In [1]: import numpy as np

In [2]: np.set_printoptions(precision=2, suppress=True, linewidth=200, legacy="1.25")

In [3]: def rd(a):
   ...:     return np.round(a, 2) + 0
   ...: 

In [4]: m1 = np.abs(np.array([[-6, -7, 5, -4, 4, 2, 0],
   ...:     [-6, -6, 6, 6, 7, -3, 8],
   ...:     [3, -8, 8, -2, 0, -5, -9],
   ...:     [-4, -3, 3, -2, 6, -8, 0],
   ...:     [4, -4, -7, -6, 8, -1, -2],
   ...:     [0, -6, 7, -1, -1, 3, -7],
   ...:     [0, -2, -2, -7, 4, 2, 4]])) + np.eye(7)

In [5]: m1 = m1 / m1.sum(axis=1, keepdims=True)

In [6]: print(rd(m1))
[[0.24 0.24 0.17 0.14 0.14 0.07 0.  ]
 [0.14 0.16 0.14 0.14 0.16 0.07 0.19]
 [0.08 0.22 0.25 0.06 0.   0.14 0.25]
 [0.15 0.11 0.11 0.11 0.22 0.3  0.  ]
 [0.12 0.12 0.21 0.18 0.27 0.03 0.06]
 [0.   0.23 0.27 0.04 0.04 0.15 0.27]
 [0.   0.09 0.09 0.32 0.18 0.09 0.23]]

In [7]: print(rd(np.sort(np.abs(np.linalg.eigvals(m1)))[::-1]))
[1.   0.26 0.22 0.22 0.1  0.1  0.09]

In [8]: p = np.eye(7)[3]

In [9]: for _ in range(4):
   ...:     p = p @ m1
   ...:     print(p.round(2))
   ...: 
[0.15 0.11 0.11 0.11 0.22 0.3  0.  ]
[0.1  0.19 0.21 0.11 0.14 0.12 0.14]
[0.1  0.17 0.18 0.14 0.14 0.12 0.16]
[0.1  0.17 0.18 0.14 0.14 0.12 0.15]

In [10]: vec = np.array([0, 1, 0, 2, 1, 2, 1])

In [11]: rhs = m1 @ vec

In [12]: print(rd(rhs))
[0.79 0.93 0.86 1.15 0.88 0.92 1.32]

In [13]: print(rd(np.linalg.solve(m1, rhs + m1[:, 0])))
[1. 1. 0. 2. 1. 2. 1.]

In [14]: print(rd(np.linalg.solve(m1, m1[:, 2])))
[0. 0. 1. 0. 0. 0. 0.]

In [15]: print(rd(np.linalg.solve(m1, rhs)))
[0. 1. 0. 2. 1. 2. 1.]

In [16]: print(rd(np.linalg.solve(m1.T, m1[1])))
[0. 1. 0. 0. 0. 0. 0.]

In [17]: E = np.loadtxt("data.csv", delimiter=",")

In [18]: print(E)
[[0. 2. 0. 2. 1. 2. 2. 3. 3.]
 [2. 0. 0. 1. 0. 2. 3. 1. 3.]
 [1. 1. 0. 3. 3. 2. 2. 0. 1.]
 [2. 2. 3. 0. 3. 2. 1. 3. 3.]
 [2. 2. 1. 3. 2. 0. 0. 0. 1.]
 [0. 1. 0. 3. 0. 3. 1. 2. 3.]
 [0. 3. 3. 3. 0. 1. 3. 2. 1.]
 [0. 0. 0. 2. 2. 3. 1. 0. 1.]
 [3. 2. 0. 3. 2. 0. 1. 1. 2.]
 [0. 1. 2. 1. 0. 3. 3. 2. 2.]
 [2. 0. 3. 3. 3. 2. 3. 1. 1.]
 [1. 0. 1. 0. 3. 2. 2. 0. 0.]
 [1. 1. 0. 3. 3. 2. 2. 0. 1.]]

In [19]: # row 12 repeats row 2

In [20]: print(np.count_nonzero(E))
86

In [21]: np.zeros(13, 9)
---------------------------------------------------------------------------
TypeError                                 Traceback (most recent call last)
Cell In[21], line 1
----> 1 np.zeros(13, 9)

TypeError: Cannot interpret '9' as a data type

In [22]: print(E - E[0])
[[ 0.  0.  0.  0.  0.  0.  0.  0.  0.]
 [ 2. -2.  0. -1. -1.  0.  1. -2.  0.]
 [ 1. -1.  0.  1.  2.  0.  0. -3. -2.]
 [ 2.  0.  3. -2.  2.  0. -1.  0.  0.]
 [ 2.  0.  1.  1.  1. -2. -2. -3. -2.]
 [ 0. -1.  0.  1. -1.  1. -1. -1.  0.]
 [ 0.  1.  3.  1. -1. -1.  1. -1. -2.]
 [ 0. -2.  0.  0.  1.  1. -1. -3. -2.]
 [ 3.  0.  0.  1.  1. -2. -1. -2. -1.]
 [ 0. -1.  2. -1. -1.  1.  1. -1. -1.]
 [ 2. -2.  3.  1.  2.  0.  1. -2. -2.]
 [ 1. -2.  1. -2.  2.  0.  0. -3. -3.]
 [ 1. -1.  0.  1.  2.  0.  0. -3. -2.]]

In [23]: print(np.diff(E, axis=0))
[[ 2. -2.  0. -1. -1.  0.  1. -2.  0.]
 [-1.  1.  0.  2.  3.  0. -1. -1. -2.]
 [ 1.  1.  3. -3.  0.  0. -1.  3.  2.]
 [ 0.  0. -2.  3. -1. -2. -1. -3. -2.]
 [-2. -1. -1.  0. -2.  3.  1.  2.  2.]
 [ 0.  2.  3.  0.  0. -2.  2.  0. -2.]
 [ 0. -3. -3. -1.  2.  2. -2. -2.  0.]
 [ 3.  2.  0.  1.  0. -3.  0.  1.  1.]
 [-3. -1.  2. -2. -2.  3.  2.  1.  0.]
 [ 2. -1.  1.  2.  3. -1.  0. -1. -1.]
 [-1.  0. -2. -3.  0.  0. -1. -1. -1.]
 [ 0.  1. -1.  3.  0.  0.  0.  0.  1.]]

In [24]: print(rd(np.linalg.svd(E, compute_uv=False)))
[17.05  6.34  5.08  5.    4.22  3.2   2.1   1.23  0.41]
